>>> import numpy as np
>>> np.set_printoptions(precision=2, suppress=True, linewidth=100)
>>> J = np.load("dump.npy")
>>> J
array([[  7.15,   2.07,  -5.31,  -9.02,  -3.08],
       [  2.85,   3.15,  -4.97, -10.54,  -4.21],
       [  2.97,   3.13,  -4.81, -11.36,  -3.14],
       [  0.93,  -8.06,   1.09,   0.03,   2.94],
       [  0.67,  -8.4 ,   5.03,  -0.77,  -0.31],
       [  3.84,   2.89,  -1.93, -11.41,  -3.35],
       [  0.6 ,  -8.12,   2.25,   0.91,   0.49],
       [ -0.62,  -8.59,   2.88,   1.04,   0.56],
       [  1.24,  -8.39,   5.28,  -0.16,   2.75],
       [  5.47,   2.82,  -5.72, -12.72,  -3.54],
       [  5.13,   2.29,  -2.  , -11.11,  -2.89],
       [  4.38,   4.84,  -3.19, -11.07,  -3.97],
       [  0.94,  -8.04,   4.23,  -0.61,   2.2 ],
       [  2.56,  -9.52,   3.43,  -0.08,   1.98],
       [  1.7 ,  -7.57,   3.34,   0.96,   1.58],
       [  5.  ,   2.18,  -4.89,  -9.33,  -2.48],
       [  3.19,   1.94,  -6.46, -11.29,  -1.63],
       [  0.63,  -8.22,   4.99,  -0.35,   1.12],
       [  4.58,   3.96,  -3.37,  -9.98,  -3.19],
       [  4.27,   2.69,  -5.4 , -10.63,  -1.24],
       [  6.53,   3.39,  -5.55, -10.65,  -2.23],
       [  2.47,   0.3 ,  -5.48, -12.46,  -3.91],
       [  0.72,  -8.25,   4.61,  -2.77,   1.49],
       [ -0.21,  -6.79,   4.54,  -1.88,   0.76],
       [  1.57,  -8.8 ,   2.7 ,   0.82,   0.71],
       [  3.23,  -9.11,   4.56,  -1.25,   2.1 ],
       [  3.78,   0.86,  -3.21,  -9.42,  -2.91],
       [  1.43,  -7.68,   3.41,   0.61,   0.97],
       [  1.58,  -7.15,   4.01,  -0.25,   2.72],
       [  1.6 ,  -6.29,   4.23,  -0.85,   1.75],
       [  6.37,   3.53,  -4.19, -10.36,  -3.49],
       [  0.93,  -7.41,   2.67,   0.61,   1.77],
       [  3.25,   3.38,  -5.15,  -9.81,  -4.03],
       [  0.69,  -9.36,   3.24,  -1.62,   2.48]])
>>> T = np.stack([J, -2 * J, J[::-1]])
>>> (T @ J.T).shape
(3, 34, 34)
>>> np.linalg.matrix_rank(T.reshape(3, -1))
np.int64(2)
>>> np.linalg.matrix_rank(T)
array([5, 5, 5])
